% ipython --no-banner

In [1]: import numpy as np

In [2]: np.set_printoptions(suppress=True, linewidth=120)

In [3]: rd = lambda a: np.round(a, 3) + 0

In [4]: arr = np.load("block7.npy")

In [5]: arr
Out[5]: 
array([[0, 1, 1, 1],
       [1, 0, 1, 0],
       [1, 1, 0, 1],
       [1, 0, 1, 0]])

In [6]: [round(float(np.linalg.det(arr[:i, :i])), 2) + 0 for i in range(1, 5)]
Out[6]: [0.0, -1.0, 2.0, 0.0]

In [7]: np.all(np.linalg.eigvalsh(arr) > 0)
Out[7]: np.False_

In [8]: rd(np.linalg.eigvalsh(arr).min())
Out[8]: np.float64(-1.562)

In [9]: [round(float(x), 3) for x in np.linalg.svd(arr, compute_uv=False)[:3]]
Out[9]: [2.562, 1.562, 1.0]

In [10]: np.argsort(-np.linalg.norm(arr, axis=0).round(6), kind="stable")[:3]
Out[10]: array([0, 2, 1])

In [11]: rd(np.linalg.norm(arr, 2) / np.linalg.norm(arr))
Out[11]: np.float64(0.81)

In [12]: np.linalg.matrix_rank(arr, rtol=0.1)
Out[12]: np.int64(3)

In [13]: rank = np.linalg.matrix_rank(arr)

In [14]: rank
Out[14]: np.int64(3)

In [15]: N = np.linalg.svd(arr)[2][rank:].T

In [16]: rd(arr @ N)
Out[16]: 
array([[0.],
       [0.],
       [0.],
       [0.]])

In [17]: rd(N[:, 0] / N[np.abs(N[:, 0]).round(6).argmax(), 0])
Out[17]: array([ 0.,  1.,  0., -1.])

In [18]: N.shape
Out[18]: (4, 1)

In [19]: [int(np.linalg.matrix_rank(arr[:, :j + 1])) for j in range(4)]
Out[19]: [1, 2, 3, 3]

In [20]: P = np.triu(np.array([[-2, 0, 2, -1], [2, 3, 2, 1], [-3, 3, 3, 2], [-3, 2, 2, 0]]), 1) + np.eye(4)

In [21]: B = P @ arr @ np.linalg.inv(P)

In [22]: rd(np.poly(B))
Out[22]: array([ 1.,  0., -5., -4.,  0.])

In [23]: P @ arr - arr @ P
Out[23]: 
array([[ 1.,  2., -3., -1.],
       [ 3.,  2., -1.,  1.],
       [ 2.,  0., -2.,  0.],
       [ 0.,  0., -2., -1.]])

In [24]: C2 = arr.T @ arr

In [25]: np.trace(C2), (arr ** 2).sum()
Out[25]: (np.int64(10), np.int64(10))

In [26]: X = np.load("data.npy")

In [27]: X
Out[27]: 
array([[0, 1, 0],
       [1, 0, 0],
       [0, 0, 0]])

In [28]: # looks like rank 2

In [29]: [round(float(np.linalg.det(X[:i, :i])), 2) + 0 for i in range(1, 4)]
Out[29]: [0.0, -1.0, 0.0]

In [30]: np.linalg.cholesky(X)
LinAlgError: Matrix is not positive definite


In [31]: K = np.array([[1, 2, 1, 1, 0],
    ...:     [2, 4, 2, 2, 0],
    ...:     [1, 2, 1, 1, 0],
    ...:     [1, 2, 1, 1, 0],
    ...:     [0, 0, 0, 0, 0]])

In [32]: # looks like rank 1

In [33]: Uu, sv, VT = np.linalg.svd(K)

In [34]: rd(sv)
Out[34]: array([7., 0., 0., 0., 0.])

In [35]: B = Uu[:, :1] @ np.diag(sv[:1]) @ VT[:1]

In [36]: np.linalg.matrix_rank(K, rtol=0.05)
Out[36]: np.int64(1)

In [37]: B = np.array([[2, 3, 2], [1, -2, 1], [-3, 3, -2]])

In [38]: B[-1] = B[0]

In [39]: A = B + 0.1 * np.eye(3)

In [40]: A
Out[40]: 
array([[ 2.1,  3. ,  2. ],
       [ 1. , -1.9,  1. ],
       [ 2. ,  3. ,  2.1]])

In [41]: rng = np.random.default_rng(910)

In [42]: B = A + rng.integers(-2, 3, (3, 2)) @ rng.integers(-2, 3, (2, 3))

In [43]: rd(B)
Out[43]: 
array([[ 0.1,  0. ,  5. ],
       [ 1. , -2.9,  2. ],
       [ 2. ,  5. ,  0.1]])

In [44]: rd(np.linalg.svd(B - A, compute_uv=False))
Out[44]: array([5.54 , 1.142, 0.   ])

In [45]: np.abs(B - A).sum(axis=1)
Out[45]: array([8., 2., 4.])

In [46]: def softmax(z):
    ...:     e = np.exp(z - z.max(axis=-1, keepdims=True))
    ...:     return e / e.sum(axis=-1, keepdims=True)
    ...: 

In [47]: rd(softmax(B[0]))
Out[47]: array([0.007, 0.007, 0.986])

In [48]: rd(softmax(10 * B[0]))
Out[48]: array([0., 0., 1.])

In [49]: rd(softmax(B).sum(axis=1))
Out[49]: array([1., 1., 1.])

In [50]: rd(softmax(B[0] + -2))
Out[50]: array([0.007, 0.007, 0.986])

In [51]: att = B @ B.T / np.sqrt(3)

In [52]: rd(softmax(att + np.triu(np.full(att.shape, -np.inf), 1)))
Out[52]: 
array([[1.   , 0.   , 0.   ],
       [0.129, 0.871, 0.   ],
       [0.   , 0.   , 1.   ]])

In [53]: feats = np.arange(35).reshape(5, 7) + 3

In [54]: feats
Out[54]: 
array([[ 3,  4,  5,  6,  7,  8,  9],
       [10, 11, 12, 13, 14, 15, 16],
       [17, 18, 19, 20, 21, 22, 23],
       [24, 25, 26, 27, 28, 29, 30],
       [31, 32, 33, 34, 35, 36, 37]])

In [55]: Uu, sv, VT = np.linalg.svd(feats)

In [56]: V = VT[:(sv > 1e-8).sum()]

In [57]: x = feats[2] + 3 * feats[0] + rng.integers(2) * np.eye(7)[0]

In [58]: x
Out[58]: array([26., 30., 34., 38., 42., 46., 50.])

In [59]: np.allclose(V.T @ V @ x, x)
Out[59]: True

In [60]: rd(V.T @ V)
Out[60]: 
array([[ 0.464,  0.357,  0.25 ,  0.143,  0.036, -0.071, -0.179],
       [ 0.357,  0.286,  0.214,  0.143,  0.071,  0.   , -0.071],
       [ 0.25 ,  0.214,  0.179,  0.143,  0.107,  0.071,  0.036],
       [ 0.143,  0.143,  0.143,  0.143,  0.143,  0.143,  0.143],
       [ 0.036,  0.071,  0.107,  0.143,  0.179,  0.214,  0.25 ],
       [-0.071,  0.   ,  0.071,  0.143,  0.214,  0.286,  0.357],
       [-0.179, -0.071,  0.036,  0.143,  0.25 ,  0.357,  0.464]])

In [61]: rd(np.linalg.norm(x - V.T @ V @ x))
Out[61]: np.float64(0.0)

In [62]: rd(np.diag(V.T @ V))
Out[62]: array([0.464, 0.286, 0.179, 0.143, 0.179, 0.286, 0.464])

In [63]: r0, g = feats[1], feats[3]

In [64]: r0 @ r0
Out[64]: np.int64(1211)

In [65]: p = (r0 @ g) / (r0 @ r0) * r0

In [66]: np.outer(r0, g)
Out[66]: 
array([[240, 250, 260, 270, 280, 290, 300],
       [264, 275, 286, 297, 308, 319, 330],
       [288, 300, 312, 324, 336, 348, 360],
       [312, 325, 338, 351, 364, 377, 390],
       [336, 350, 364, 378, 392, 406, 420],
       [360, 375, 390, 405, 420, 435, 450],
       [384, 400, 416, 432, 448, 464, 480]])

In [67]: rd(g - p)
Out[67]: array([ 3.48 ,  2.428,  1.376,  0.324, -0.728, -1.78 , -2.832])

In [68]: np.linalg.matrix_rank(np.outer(r0, g))
Out[68]: np.int64(1)

In [69]: rd(feats @ np.linalg.pinv(feats) @ feats)
Out[69]: 
array([[ 3.,  4.,  5.,  6.,  7.,  8.,  9.],
       [10., 11., 12., 13., 14., 15., 16.],
       [17., 18., 19., 20., 21., 22., 23.],
       [24., 25., 26., 27., 28., 29., 30.],
       [31., 32., 33., 34., 35., 36., 37.]])

In [70]: np.allclose(feats[:-1].T @ np.linalg.lstsq(feats[:-1].T, feats[-1])[0], feats[-1])
Out[70]: True

In [71]: np.unique(feats.round(6), axis=0).shape
Out[71]: (5, 7)

In [72]: np.abs(np.diag(np.linalg.qr(feats)[1])) > 1e-9
Out[72]: array([ True,  True, False, False, False])

In [73]: W0 = np.load("a.npy")

In [74]: W0
Out[74]: 
array([[ 0.696,  0.167, -0.872,  0.314,  0.834],
       [-0.706,  0.743,  0.99 , -0.651, -0.177],
       [ 0.873,  0.146,  0.788,  0.189,  0.872],
       [-0.754,  0.35 ,  1.341, -0.916, -1.37 ]])

In [75]: vals, V = np.linalg.eigh(arr)

In [76]: x = np.array([3, 1, 1, 3])

In [77]: (np.sign(V[:, -1].round(6)) == np.sign(V[0, -1].round(6))).astype(int)
Out[77]: array([1, 1, 1, 1])

In [78]: x @ arr @ x
Out[78]: np.int64(38)

In [79]: rd(np.linalg.eigvalsh(arr[1:, 1:]))
Out[79]: array([-1.414,  0.   ,  1.414])

In [80]: rd(V * np.maximum(vals, 0) @ V.T)
Out[80]: 
array([[0.796, 0.621, 0.796, 0.621],
       [0.621, 0.485, 0.621, 0.485],
       [0.796, 0.621, 0.796, 0.621],
       [0.621, 0.485, 0.621, 0.485]])

In [81]: r0 = np.array([-1, 2, 2])

In [82]: rd(np.polyval(r0, W0[1]))
Out[82]: array([0.09 , 2.934, 3.   , 0.274, 1.615])

In [83]: rd(np.convolve(W0[1], r0))
Out[83]: array([ 0.706, -2.155, -0.916,  4.117,  0.855, -1.656, -0.354])

In [84]: x = np.array([4, 8, 2, 9, 7])

In [85]: rd((W0 * x).sum(axis=1))
Out[85]: array([ 11.04 ,  -1.998,  14.041, -15.368])

In [86]: W0 @ np.eye(5)[1]
Out[86]: array([0.167, 0.743, 0.146, 0.35 ])

In [87]: rd(W0 @ x)
Out[87]: array([ 11.04 ,  -1.998,  14.041, -15.368])

In [88]: np.linalg.norm(W0 @ x) <= np.linalg.norm(W0, 2) * np.linalg.norm(x) + 1e-9
Out[88]: np.True_

In [89]: C2 = W0.T @ W0

In [90]: (W0 @ W0.T).shape
Out[90]: (4, 4)

In [91]: rd(np.linalg.eigvalsh(C2)[::-1])
Out[91]: array([9.003, 2.252, 0.563, 0.14 , 0.   ])

In [92]: np.linalg.matrix_rank(C2)
Out[92]: np.int64(4)

In [93]: vals, V = np.linalg.eigh(K)

In [94]: rd(V.T @ K @ V)
Out[94]: 
array([[0., 0., 0., 0., 0.],
       [0., 0., 0., 0., 0.],
       [0., 0., 0., 0., 0.],
       [0., 0., 0., 0., 0.],
       [0., 0., 0., 0., 7.]])

In [95]: np.unique(vals.round(6) + 0, return_counts=True)[1]
Out[95]: array([4, 1])

In [96]: rd(np.linalg.eigvalsh(K + 3 * np.eye(5)))
Out[96]: array([ 3.,  3.,  3.,  3., 10.])

In [97]: np.abs(V[:, -1]).round(6).argmax()
Out[97]: np.int64(1)

In [98]: rd(vals)
Out[98]: array([0., 0., 0., 0., 7.])

In [99]: rd(np.linalg.eigvalsh(K @ K))
Out[99]: array([ 0.,  0.,  0.,  0., 49.])
